% python3 -q
>>> import numpy as np
>>> import numpy.linalg as la
>>> np.set_printoptions(precision=1, suppress=True, linewidth=160, legacy="1.25")
>>> def tidy(a):
...     return np.round(a, 1) + 0
... 
>>> feats = np.loadtxt("w.csv", delimiter=",")
>>> print(tidy(feats))
[[-0.3 -0.7 -0.1 -0.1]
 [ 0.1 -0.3 -0.4  0.2]
 [ 0.4  0.5 -0.5 -0.3]
 [-0.1  0.   0.2 -0.8]
 [ 0.8 -0.4  0.   0. ]
 [ 0.3 -0.1  0.3 -0.3]
 [ 0.2  0.1  0.7  0.3]]
>>> proj = feats @ la.solve(feats.T @ feats, feats.T)
>>> print(la.matrix_rank(np.eye(7) - proj))
3
>>> print(tidy(la.eigvalsh(proj)))
[0. 0. 0. 1. 1. 1. 1.]
>>> print(tidy(np.diag(proj)))
[0.5 0.3 0.7 0.8 0.8 0.3 0.6]
>>> print(np.allclose(proj @ proj, proj))
True
>>> Uu, sigma, VT = la.svd(feats, full_matrices=False)
>>> print(tidy(sigma / sigma[0]))
[1. 1. 1. 1.]
>>> print(np.sqrt((sigma ** 2).sum()), tidy(la.norm(feats)))
2.0 2.0
>>> print(tidy(np.cumsum(sigma ** 2) / np.sum(sigma ** 2)))
[0.3 0.5 0.8 1. ]
>>> print(Uu.shape, sigma.shape, VT.shape)
(7, 4) (4,) (4, 4)
>>> W0 = np.load("test0.npy")
>>> print(W0)
[[-1. -3. -3.]
 [-1. -4. -3.]
 [ 0.  0.  2.]]
>>> ev, V = la.eig(W0)
>>> print(tidy(np.sort(la.eigvals(W0 @ W0))))
[ 0.  4. 23.]
>>> print(tidy(np.sort(la.eigvals(la.inv(W0)))))
[-4.8 -0.2  0.5]
>>> print(tidy(W0 @ V[:, 0] - ev[0] * V[:, 0]))
[0. 0. 0.]
>>> A = np.load("a.npy")
>>> print(A)
[[0 0 0 1 0 1 0 0 0]
 [0 0 1 0 0 0 0 0 1]
 [0 1 0 0 0 0 0 0 0]
 [1 0 0 0 0 0 1 1 0]
 [0 0 0 0 0 0 0 0 1]
 [1 0 0 0 0 0 1 0 0]
 [0 0 0 1 0 1 0 0 0]
 [0 0 0 1 0 0 0 0 0]
 [0 1 0 0 1 0 0 0 0]]
>>> r = la.matrix_rank(A)
>>> print(r)
8
>>> N = la.svd(A)[2][r:].T
>>> print([int(la.matrix_rank(A[:i])) for i in range(1, len(A) + 1)])
[1, 2, 3, 4, 5, 6, 6, 7, 8]
>>> print([int(la.matrix_rank(np.delete(A, i, axis=0))) for i in range(9)])
[8, 7, 7, 7, 7, 7, 8, 7, 7]
>>> print(tidy(N[:, 0] / N[np.abs(N[:, 0]).round(6).argmax(), 0]))
[ 1.  0.  0.  0.  0.  0. -1.  0.  0.]
>>> print(la.matrix_rank(A.T @ A), la.matrix_rank(A @ A.T))
8 8
>>> print(tidy(N @ N.T))
[[ 0.5  0.   0.   0.   0.   0.  -0.5  0.   0. ]
 [ 0.   0.   0.   0.   0.   0.   0.   0.   0. ]
 [ 0.   0.   0.   0.   0.   0.   0.   0.   0. ]
 [ 0.   0.   0.   0.   0.   0.   0.   0.   0. ]
 [ 0.   0.   0.   0.   0.   0.   0.   0.   0. ]
 [ 0.   0.   0.   0.   0.   0.   0.   0.   0. ]
 [-0.5  0.   0.   0.   0.   0.   0.5  0.   0. ]
 [ 0.   0.   0.   0.   0.   0.   0.   0.   0. ]
 [ 0.   0.   0.   0.   0.   0.   0.   0.   0. ]]
>>> other = np.c_[feats[:, :1] @ np.array([[1]]), np.array([0, -3, 0, -3, -3, 0, 3])]
>>> print(tidy(other))
[[-0.3  0. ]
 [ 0.1 -3. ]
 [ 0.4  0. ]
 [-0.1 -3. ]
 [ 0.8 -3. ]
 [ 0.3  0. ]
 [ 0.2  3. ]]
>>> print(tidy(la.norm(la.qr(feats)[0].T @ other, axis=0) ** 2 / ((other ** 2).sum(axis=0) + 1e-12)))
[1.  0.7]
>>> print(la.matrix_rank(np.c_[feats, other]))
5
>>> print(la.matrix_rank(other))
2
>>> K = np.loadtxt("arr.csv", delimiter=",")
>>> print(tidy(K))
[[  4.   19.9  -8.  -12.   -8. ]
 [  4.2  18.   -6.4 -10.7  -6.6]
 [  4.2  17.5  -6.  -10.4  -6.2]
 [  4.3  14.2  -3.6  -8.4  -4.1]
 [  3.    5.1   1.   -3.1   0. ]
 [  2.8   4.4   1.1  -2.7   0.1]
 [  2.7   4.2   1.1  -2.6   0.1]
 [  2.3   3.2   1.2  -2.    0.3]
 [  1.9   2.5   1.2  -1.6   0.3]
 [  0.9   1.    0.7  -0.7   0.2]
 [  0.3   0.3   0.2  -0.2   0. ]
 [  0.2   0.2   0.2  -0.2   0. ]
 [  0.2   0.2   0.2  -0.2   0. ]
 [  0.2   0.2   0.2  -0.2   0. ]
 [  0.1   0.1   0.1  -0.1   0. ]
 [  0.1   0.1   0.1  -0.1   0. ]
 [ -0.4  -0.5  -0.5   0.6   0.2]
 [ -0.4  -0.5  -0.5   0.7   0.3]
 [  0.   -0.8  -0.2   1.8   1.8]
 [  0.8  -1.    0.7   2.8   3.5]
 [  1.8  -1.2   1.9   3.7   5.5]
 [  1.9  -1.2   2.1   3.8   5.7]
 [  2.   -1.2   2.2   3.9   5.9]
 [  2.   -1.2   2.3   4.    6. ]
 [  2.4  -1.3   2.8   4.3   6.7]
 [  2.8  -1.4   3.3   4.7   7.5]
 [  3.4  -1.5   4.    5.2   8.6]
 [  3.7  -1.6   4.4   5.4   9.1]
 [  3.7  -1.6   4.5   5.4   9.2]
 [  4.9  -1.9   6.    6.4  11.3]
 [  9.7  -3.2  12.7  10.2  19.9]
 [  9.7  -3.3  12.7  10.2  19.9]]
>>> # rows and columns are dependent
>>> print([round(float(x), 1) for x in la.svd(K, compute_uv=False)[:3]])
[60.3, 33.9, 6.3]
>>> print(np.argsort(-la.norm(K, axis=0).round(6), kind="stable")[:3])
[4 1 3]
